% ipython --no-banner

In [1]: import numpy as np

In [2]: from numpy import linalg as LA

In [3]: np.set_printoptions(precision=2, suppress=True, linewidth=100)

In [4]: tidy = lambda a: np.round(a, 2) + 0

In [5]: M = np.load("dump.npy")

In [6]: M
Out[6]: 
array([[ 0,  0, -3,  9],
       [ 0,  0,  3, -9],
       [ 0,  0, -2,  6],
       [ 0,  0,  2, -6]])

In [7]: rk = LA.matrix_rank(M)

In [8]: rk
Out[8]: np.int64(1)

In [9]: null = LA.svd(M)[2][rk:].T

In [10]: [int(LA.matrix_rank(M[:i])) for i in range(1, len(M) + 1)]
Out[10]: [1, 1, 1, 1]

In [11]: [int(LA.matrix_rank(M[:, :j + 1])) for j in range(4)]
Out[11]: [0, 0, 1, 1]

In [12]: [int(LA.matrix_rank(np.delete(M, i, axis=0))) for i in range(4)]
Out[12]: [1, 1, 1, 1]

In [13]: tidy(null @ null.T)
Out[13]: 
array([[1. , 0. , 0. , 0. ],
       [0. , 1. , 0. , 0. ],
       [0. , 0. , 0.9, 0.3],
       [0. , 0. , 0.3, 0.1]])

In [14]: r0 = np.array([1, 2, 2])

In [15]: np.cross(M[2, :3], M[3, :3])
Out[15]: array([0, 0, 0])

In [16]: E = np.loadtxt("run6.csv", delimiter=",")

In [17]: E
Out[17]: 
array([[-2., -5., -6.],
       [ 0.,  4.,  6.],
       [-2., -3., -3.]])

In [18]: left, sv, Vh = LA.svd(E)

In [19]: np.argmax(sv[:-1] / (sv[1:] + 1e-6)) + 1
Out[19]: np.int64(2)

In [20]: tidy(sv)
Out[20]: array([11.62,  2.02,  0.  ])

In [21]: Y = left[:, :2] @ np.diag(sv[:2]) @ Vh[:2]

In [22]: tidy(LA.norm(E - Y, 2)), tidy(sv[2])
Out[22]: (np.float64(0.0), np.float64(0.0))

In [23]: np.allclose(E[:-1].T @ LA.lstsq(E[:-1].T, E[-1])[0], E[-1])
Out[23]: True

In [24]: tidy(E @ LA.pinv(E) @ E)
Out[24]: 
array([[-2., -5., -6.],
       [ 0.,  4.,  6.],
       [-2., -3., -3.]])

In [25]: LA.lstsq(E[:-1].T, E[-1])[2]
Out[25]: np.int32(2)

In [26]: Y = E[0, 0] * E[1:] - np.outer(E[1:, 0], E[0])

In [27]: Y
Out[27]: 
array([[  0.,  -8., -12.],
       [  0.,  -4.,  -6.]])

In [28]: np.flatnonzero(~Y.round(6).any(axis=1))
Out[28]: array([], dtype=int64)

In [29]: left, sv, Vh = LA.svd(E)

In [30]: V = Vh[:(sv > 1e-8).sum()]

In [31]: rng = np.random.default_rng(7880)

In [32]: x0 = E[0] + -1 * E[1] + rng.integers(2) * np.eye(3)[1]

In [33]: x0
Out[33]: array([ -2.,  -9., -12.])

In [34]: LA.matrix_rank(np.vstack([E, x0]))
Out[34]: np.int64(2)

In [35]: data = np.loadtxt("case8.csv", delimiter=",")

In [36]: data
Out[36]: 
array([[-0.5, -5. ],
       [ 0. , -6. ]])

In [37]: tidy(LA.eigvals(M).sum().real)
Out[37]: np.float64(-8.0)

In [38]: tidy(LA.det(M[::-1]))
Out[38]: np.float64(0.0)

In [39]: np.einsum("ii->", M)
Out[39]: np.int64(-8)

In [40]: np.kron(np.eye(2, dtype=int), M)
Out[40]: 
array([[ 0,  0, -3,  9,  0,  0,  0,  0],
       [ 0,  0,  3, -9,  0,  0,  0,  0],
       [ 0,  0, -2,  6,  0,  0,  0,  0],
       [ 0,  0,  2, -6,  0,  0,  0,  0],
       [ 0,  0,  0,  0,  0,  0, -3,  9],
       [ 0,  0,  0,  0,  0,  0,  3, -9],
       [ 0,  0,  0,  0,  0,  0, -2,  6],
       [ 0,  0,  0,  0,  0,  0,  2, -6]])
